>>> import numpy as np
>>> from numpy import linalg as LA
>>> np.set_printoptions(precision=2, suppress=True, linewidth=160, sign=" ")
>>> def rd(a):
...     return np.round(a, 2) + 0
... 
>>> J = np.array([[0, 0, 0], [0, 0, 1], [0, -1, 0]])
>>> J
array([[ 0,  0,  0],
       [ 0,  0,  1],
       [ 0, -1,  0]])
>>> rd(LA.norm(J, 2) / LA.norm(J))
np.float64(0.71)
>>> J @ J.T
array([[ 0,  0,  0],
       [ 0,  1,  0],
       [ 0,  0,  1]])
>>> rng = np.random.default_rng(40191)
>>> theta = np.sort(rng.uniform(-2, 2, 24))
>>> W0 = np.c_[theta, theta ** 2, theta ** 3] @ np.array([[-3, -3, -3], [-3, 1, -2], [-1, 0, -3]])
>>> rd(W0)
array([[  1.94,   9.85,  21.33],
       [  1.45,   8.42,  15.58],
       [  1.45,   8.41,  15.56],
       [  1.26,   7.59,  12.71],
       [  1.  ,   4.72,   5.26],
       [  1.  ,   4.62,   5.08],
       [  1.  ,   3.93,   3.89],
       [  1.  ,   3.6 ,   3.39],
       [  0.97,   2.48,   2.03],
       [  0.96,   2.44,   1.99],
       [  0.91,   1.96,   1.55],
       [  0.79,   1.39,   1.09],
       [  0.79,   1.38,   1.09],
       [  0.47,   0.61,   0.52],
       [  0.11,   0.12,   0.12],
       [ -2.65,  -1.33,  -2.67],
       [ -4.81,  -1.76,  -5.19],
       [ -8.36,  -2.1 ,  -9.85],
       [-12.32,  -2.23, -15.58],
       [-12.81,  -2.24, -16.32],
       [-14.22,  -2.25, -18.5 ],
       [-18.55,  -2.21, -25.4 ],
       [-19.24,  -2.2 , -26.53],
       [-24.89,  -2.04, -36.07]])
>>> Xs = W0 - W0.mean(axis=0)
>>> left, sig, Vh = LA.svd(Xs, full_matrices=False)
>>> LA.matrix_rank(Xs)
np.int64(3)
>>> np.abs(Vh[0]).argmax()
np.int64(2)
>>> np.searchsorted(np.cumsum(sig ** 2) / (sig ** 2).sum(), 0.9) + 1
np.int64(1)
>>> rd((sig ** 2).sum() ** 2 / (sig ** 4).sum())
np.float64(1.07)
>>> rd(sig)
array([ 79.34,  14.38,   5.28])
>>> rd(Vh[0] * np.sign(Vh[0, np.abs(Vh[0]).argmax()]))
array([ 0.47,  0.2 ,  0.86])
>>> Xs = W0 - W0.mean(axis=0)
>>> vecs = LA.svd(Xs)[2][:2]
>>> A2 = Xs - Xs @ vecs.T @ vecs
>>> rd((Xs @ vecs.T).std(axis=0))
array([ 16.2 ,   2.94])
>>> rd(np.cov(Xs @ vecs.T, rowvar=False))
array([[ 273.7,    0. ],
       [   0. ,    9. ]])
>>> rd(np.diag(vecs.T @ vecs))
array([ 0.78,  0.41,  0.81])
>>> rd(A2.std(axis=0))
array([ 0.51,  0.83,  0.47])
>>> A2 = np.c_[W0[:, :2] @ np.array([[3, 1], [2, -2]]), np.array([2, 0, 0, 0, 2, 2, 2, 2, 0, 2, 1, 0, 0, 1, 0, 0, 2, 2, 1, 2, 0, 2, 1, 2])]
>>> rd(A2)
array([[ 25.5 , -17.76,   2.  ],
       [ 21.18, -15.38,   0.  ],
       [ 21.16, -15.37,   0.  ],
       [ 18.96, -13.92,   0.  ],
       [ 12.44,  -8.43,   2.  ],
       [ 12.25,  -8.24,   2.  ],
       [ 10.86,  -6.86,   2.  ],
       [ 10.2 ,  -6.2 ,   2.  ],
       [  7.85,  -3.99,   0.  ],
       [  7.76,  -3.91,   2.  ],
       [  6.65,  -3.01,   1.  ],
       [  5.15,  -1.98,   0.  ],
       [  5.14,  -1.98,   0.  ],
       [  2.63,  -0.75,   1.  ],
       [  0.58,  -0.13,   0.  ],
       [-10.6 ,   0.01,   0.  ],
       [-17.96,  -1.3 ,   2.  ],
       [-29.27,  -4.17,   2.  ],
       [-41.41,  -7.85,   1.  ],
       [-42.9 ,  -8.33,   2.  ],
       [-47.17,  -9.72,   0.  ],
       [-60.07, -14.12,   2.  ],
       [-62.11, -14.84,   1.  ],
       [-78.75, -20.81,   2.  ]])
>>> rd(LA.norm(A2 - W0 @ LA.lstsq(W0, A2)[0], axis=0))
array([ 0.  ,  0.  ,  4.94])
>>> C2 = W0.T @ W0
>>> (W0 @ W0.T).shape
(24, 24)
>>> LA.matrix_rank(C2)
np.int64(3)
>>> rd(LA.eigvalsh(C2)[::-1])
array([ 6695.17,   497.35,    30.52])
>>> A, _ = LA.qr(np.array([[0.2, -0.2, -1.0], [-1.0, -1.4, 0.3], [-0.8, -0.3, -1.5]]))
>>> rd(A)
array([[-0.15, -0.52,  0.84],
       [ 0.77, -0.59, -0.23],
       [ 0.62,  0.61,  0.49]])
>>> A2 = LA.inv(A)
>>> rd(LA.slogdet(A)[0])
np.float64(1.0)
>>> rd(LA.cond(A))
np.float64(1.0)
>>> q = A.astype(float).copy()
>>> for j in range(3):
...     q[:, j] -= q[:, :j] @ (q[:, :j].T @ q[:, j])
...     q[:, j] /= LA.norm(q[:, j])
... 
>>> rd(q.T @ q)
array([[ 1.,  0.,  0.],
       [ 0.,  1.,  0.],
       [ 0.,  0.,  1.]])
>>> rd(q.T @ A)
array([[ 1.,  0.,  0.],
       [ 0.,  1.,  0.],
       [ 0.,  0.,  1.]])
>>> rd(q)
array([[-0.15, -0.52,  0.84],
       [ 0.77, -0.59, -0.23],
       [ 0.62,  0.61,  0.49]])
>>> C2 = A.T @ A
>>> LA.matrix_rank(C2)
np.int64(3)
>>> rd(np.trace(C2)), (A ** 2).sum()
(np.float64(3.0), np.float64(3.0))
>>> rd(C2)
array([[ 1.,  0.,  0.],
       [ 0.,  1.,  0.],
       [ 0.,  0.,  1.]])
>>> rd(LA.svd(A, compute_uv=False) ** 2)
array([ 1.,  1.,  1.])
>>> F = np.load("test19.npy")
>>> rd(F)
array([[ 0.4 , -0.36, -0.84],
       [-0.36,  0.78, -0.51],
       [-0.84, -0.51, -0.18]])
>>> blk = np.stack([F, 5 * F, F[::-1]])
>>> (blk @ F.T).shape
(3, 3, 3)
>>> rd(LA.det(blk))
array([  -1., -125.,    1.])
>>> rd(F[:, 1] @ F[:, 2])
np.float64(0.0)
>>> rd(F @ F.T)
array([[ 1.,  0.,  0.],
       [ 0.,  1.,  0.],
       [ 0.,  0.,  1.]])
>>> rd(LA.svd(F, compute_uv=False))
array([ 1.,  1.,  1.])
>>> rd(F.T @ F)
array([[ 1.,  0.,  0.],
       [ 0.,  1.,  0.],
       [ 0.,  0.,  1.]])
>>> rd(LA.pinv(F))
array([[ 0.4 , -0.36, -0.84],
       [-0.36,  0.78, -0.51],
       [-0.84, -0.51, -0.18]])
>>> z = rng.permutation(3)
>>> A2 = F[:, z] * rng.choice([-1, 1], 3)
>>> rd(A2)
array([[-0.4 , -0.84,  0.36],
       [ 0.36, -0.51, -0.78],
       [ 0.84, -0.18,  0.51]])
>>> left, _, Vh = LA.svd(F.T @ A2)
>>> rd(left @ Vh)
array([[-1.,  0.,  0.],
       [ 0.,  0., -1.],
       [ 0.,  1.,  0.]])
>>> z
array([ 0,  2,  1])
>>> x0 = np.array([0, -1, 2])
>>> a = np.maximum(A2 @ x0, 0)
>>> rd(np.maximum(A2 @ (3 * x0), 0))
array([ 4.7 ,  0.  ,  3.58])
>>> np.flatnonzero(a > 1e-9)
array([ 0,  2])
>>> rd(np.maximum(A2 @ x0, 0) - np.maximum(-A2 @ x0, 0))
array([ 1.57, -1.06,  1.19])
>>> z = rng.integers(0, 2, 3)
>>> m1 = np.array([[1, -2, -3], [3, -1, -3], [-2, 0, 0]]) * (z[:, None] == z)
>>> m1
array([[ 1, -2,  0],
       [ 3, -1,  0],
       [ 0,  0,  0]])
>>> # looks like rank 2
>>> np.allclose(m1 @ m1.T, m1.T @ m1)
False
>>> LA.matrix_power(m1, 4)
array([[ 25,   0,   0],
       [  0,  25,   0],
       [  0,   0,   0]])
>>> rd(np.sort(np.abs(LA.eigvals(m1))))
array([ 0.  ,  2.24,  2.24])
>>> A2 = np.array([[-2, 3, 0], [-3, 3, 3], [1, 1, 3], [-3, 3, 1]])
>>> feats = A2.T @ A2
>>> feats
array([[ 23, -23,  -9],
       [-23,  28,  15],
       [ -9,  15,  19]])
>>> # symmetric
>>> vals, vecs = LA.eigh(feats)
>>> (vals > 1e-8).sum(), (vals < -1e-8).sum()
(np.int64(3), np.int64(0))
>>> rd(vals)
array([  1.4 ,  12.07,  56.54])
>>> rd(vecs.T @ feats @ vecs)
array([[  1.4 ,   0.  ,   0.  ],
       [  0.  ,  12.07,   0.  ],
       [  0.  ,   0.  ,  56.54]])
>>> rd(LA.eigvalsh(feats @ feats))
array([    1.95,   145.63,  3196.42])
>>> rd(LA.eigvalsh(feats + 4 * np.eye(3)))
array([  5.4 ,  16.07,  60.54])
>>> np.abs(vecs[:, -1]).round(6).argmax()
np.int64(1)
>>> np.unique(vals.round(6) + 0, return_counts=True)[1]
array([ 1,  1,  1])
>>> rd(LA.svd(feats, compute_uv=False))
array([ 56.54,  12.07,   1.4 ])
>>> Z = W0[[19, 18]].astype(float)
>>> for _ in range(3):
...     z = LA.norm(W0[:, None] - Z, axis=-1).argmin(axis=1)
...     Z = np.array([W0[z == j].mean(axis=0) for j in range(2)])
... 
>>> z
array([ 1,  1,  1,  1,  1,  1,  1,  1,  1,  1,  1,  1,  1,  1,  1,  1,  1,  0,  0,  0,  0,  0,  0,  0])
>>> np.abs(Z[1] - Z[0]).argmax()
np.int64(2)
>>> rd(Z)
array([[-15.77,  -2.18, -21.18],
       [  0.45,   3.44,   4.9 ]])
>>> np.kron(np.eye(2, dtype=int), feats)
array([[ 23, -23,  -9,   0,   0,   0],
       [-23,  28,  15,   0,   0,   0],
       [ -9,  15,  19,   0,   0,   0],
       [  0,   0,   0,  23, -23,  -9],
       [  0,   0,   0, -23,  28,  15],
       [  0,   0,   0,  -9,  15,  19]])
>>> rd(LA.eigvals(feats).sum().real)
np.float64(70.0)
>>> rd(LA.det(feats.T))
np.float64(952.0)
>>> np.einsum("ii->", feats)
np.int64(70)
>>> rd(LA.det(feats[::-1]))
np.float64(-952.0)
>>> rd(LA.eigvals(feats))
array([ 56.54,   1.4 ,  12.07])
>>> blk = np.stack([feats, -3 * feats, feats[::-1]])
>>> rd(LA.norm(blk, axis=(1, 2)))
array([  57.83,  173.48,   57.83])
>>> rd(LA.det(blk))
array([   952., -25704.,   -952.])
>>> blk.sum(axis=0)
array([[-55,  61,  37],
       [ 23, -28, -15],
       [ 41, -53, -47]])
